% python3 -q
>>> import numpy as np
>>> from numpy import linalg as LA
>>> np.set_printoptions(precision=2, suppress=True, linewidth=140, sign=" ")
>>> mat = np.load("dump.npy")
>>> mat
array([[ 0.2 , -0.3 ,  0.6 , -0.67,  0.2 , -0.5 , -0.2 ,  1.3 ,  0.7 , -1.8 ,  0.  ,  0.6 ],
       [ 1.1 ,  0.7 ,  0.1 ,  2.69,  0.7 ,  0.6 ,  0.8 ,  0.  , -2.4 ,  0.2 ,  1.2 ,  1.3 ],
       [-0.7 ,  0.3 ,  0.3 , -0.56,  1.3 , -0.1 , -1.5 , -2.2 ,  0.5 , -0.7 ,  0.  ,  0.1 ],
       [ 0.2 ,  0.8 ,  0.3 ,  0.84,  0.2 ,  1.3 , -0.4 , -1.  , -0.7 ,  0.1 , -2.1 ,  1.1 ],
       [ 1.3 , -0.2 , -0.3 ,  0.19,  0.2 , -0.8 ,  0.8 , -0.2 , -0.2 ,  0.6 , -0.8 , -0.3 ],
       [ 0.5 , -1.4 , -0.7 ,  0.55,  0.5 ,  0.9 ,  1.  , -1.7 , -0.8 ,  0.1 ,  0.1 ,  0.8 ],
       [ 0.7 , -1.5 , -0.3 , -1.04, -1.1 , -1.3 , -1.7 , -0.8 ,  0.9 , -0.9 , -2.2 ,  0.1 ],
       [ 0.  ,  0.1 ,  0.  , -1.9 , -0.5 , -1.1 ,  0.1 , -1.  ,  2.  ,  0.9 ,  0.3 , -2.8 ],
       [-0.1 , -0.7 , -0.2 , -0.05, -0.3 , -0.2 ,  1.2 , -1.3 ,  0.1 , -0.4 , -0.9 ,  0.4 ],
       [-0.1 , -0.5 ,  1.4 , -0.12, -0.4 , -1.6 ,  0.8 ,  0.  ,  0.4 , -0.5 ,  0.  ,  0.8 ],
       [-3.3 , -1.2 , -0.7 , -0.57, -0.2 ,  0.8 ,  1.1 ,  1.3 ,  0.5 , -1.9 , -1.9 , -0.2 ],
       [ 0.6 , -1.2 , -0.4 ,  0.2 ,  0.7 , -0.9 ,  0.  ,  1.4 ,  0.3 , -0.5 , -0.2 , -0.6 ],
       [ 1.2 ,  1.7 , -1.1 ,  0.74,  0.5 , -1.5 , -0.6 ,  0.5 , -0.8 , -0.4 ,  0.6 ,  0.5 ],
       [-1.6 , -0.8 ,  0.1 , -0.1 ,  1.8 ,  0.2 ,  1.9 , -0.2 , -0.1 , -1.  ,  1.  , -0.6 ],
       [ 0.4 , -1.7 ,  1.6 , -1.03, -0.1 , -0.4 , -0.7 ,  0.1 ,  1.4 ,  1.9 , -1.8 ,  0.9 ],
       [ 0.2 ,  1.2 ,  0.6 , -1.07,  1.8 ,  1.7 ,  0.5 , -0.7 ,  1.2 , -1.  ,  0.5 ,  1.8 ],
       [ 0.9 , -0.3 , -3.3 ,  0.19,  0.  ,  0.7 ,  2.4 , -1.3 , -0.1 , -0.8 , -0.5 ,  0.2 ],
       [-0.2 ,  1.9 ,  0.6 ,  0.67, -1.5 ,  0.8 ,  0.4 ,  0.5 , -1.1 , -0.7 , -0.2 ,  0.6 ],
       [-1.1 , -0.8 ,  0.5 , -0.24, -0.7 , -1.3 , -0.7 , -0.1 ,  0.2 , -1.  ,  0.6 , -0.8 ],
       [ 1.4 , -0.4 ,  1.3 , -3.43, -0.1 , -0.7 , -0.7 ,  0.1 ,  3.7 ,  0.5 , -1.6 ,  1.4 ],
       [ 0.8 , -2.4 ,  0.  ,  1.34, -2.  ,  0.4 ,  0.1 , -0.5 , -1.6 ,  0.6 , -0.6 ,  0.7 ],
       [ 0.7 ,  1.2 , -0.6 ,  0.74,  1.6 ,  1.3 ,  1.2 , -2.  , -0.8 , -0.1 ,  0.3 , -1.7 ],
       [-1.8 ,  0.2 ,  0.2 ,  0.07, -0.2 ,  0.2 ,  0.6 ,  0.5 , -0.4 , -0.1 ,  0.7 , -0.5 ],
       [-1.7 ,  0.6 , -0.6 , -0.57, -1.3 , -0.9 ,  1.  ,  1.  ,  0.7 , -0.9 , -0.5 ,  0.4 ],
       [-0.1 , -0.2 ,  0.1 ,  1.58, -0.3 , -0.3 , -0.2 ,  0.3 , -1.5 , -1.4 , -0.7 , -0.8 ],
       [-0.8 ,  1.  , -0.5 , -0.45, -0.5 , -0.8 ,  1.4 , -0.9 ,  0.4 ,  1.1 , -0.8 , -1.3 ],
       [-0.5 ,  1.2 ,  0.3 ,  1.23,  0.  ,  0.5 ,  1.2 ,  0.3 , -1.4 ,  0.4 , -2.1 ,  1.3 ],
       [-1.1 , -0.1 ,  0.  , -0.83, -1.  , -1.1 ,  0.7 ,  0.5 ,  0.3 , -1.3 , -0.7 ,  0.6 ],
       [-0.6 ,  1.2 , -1.5 , -1.59, -2.5 , -1.2 , -0.4 ,  2.  ,  1.8 , -0.2 ,  0.3 ,  0.3 ],
       [ 0.  ,  0.3 , -1.4 , -0.4 ,  1.1 , -2.  ,  0.  , -1.  ,  0.  ,  2.  ,  0.1 ,  1.3 ],
       [-0.5 ,  0.1 , -0.6 ,  1.04, -1.3 , -0.1 ,  0.4 , -0.4 , -1.1 ,  0.5 , -0.1 ,  1.  ],
       [-1.5 ,  0.9 ,  0.1 , -0.33, -0.2 , -0.7 , -0.3 ,  0.4 ,  0.1 ,  0.4 , -1.1 ,  0.3 ],
       [-0.1 , -1.2 , -0.6 ,  0.64, -0.6 , -2.2 ,  0.5 ,  0.4 , -0.8 ,  0.9 ,  0.9 ,  1.  ],
       [ 0.4 ,  1.3 , -0.4 ,  1.61, -0.9 , -0.7 , -1.7 , -0.5 , -2.  ,  0.3 , -0.5 ,  0.1 ],
       [-0.6 , -1.2 ,  0.3 ,  0.03, -2.1 , -1.  ,  0.4 ,  2.9 ,  0.  , -0.1 ,  0.5 ,  1.2 ],
       [-1.1 ,  1.9 ,  1.  ,  0.89,  0.9 ,  0.4 , -1.  ,  0.4 , -0.7 ,  1.5 ,  0.2 ,  0.4 ],
       [ 0.3 ,  0.4 , -0.3 ,  0.67, -0.3 , -0.4 , -1.9 , -0.9 , -0.2 ,  1.3 ,  1.7 , -0.7 ],
       [ 0.5 ,  0.3 ,  1.1 , -1.72, -0.2 , -0.4 , -1.5 , -2.  ,  1.4 , -1.5 ,  1.  , -0.6 ]])
>>> x = np.array([-2, -1, 3, 3, 1, -1, -1, 0, -1, -3, 0, -1])
>>> target = mat @ x
>>> beta, lr = np.zeros(12), 1 / LA.norm(mat, 2) ** 2
>>> for i in range(6):
...     beta -= lr * mat.T @ (mat @ beta - target)
...     if i % 1 == 0: print(i, round(LA.norm(mat @ beta - target), 2))
... 
0 22.29
1 16.1
2 11.99
3 9.17
4 7.18
5 5.76
>>> round(float(LA.cond(mat)), 2)
11.91
>>> beta
array([-1.8 , -0.95,  2.33,  1.67,  0.69, -0.22, -1.04,  0.3 , -1.8 , -2.47,  0.23, -0.85])
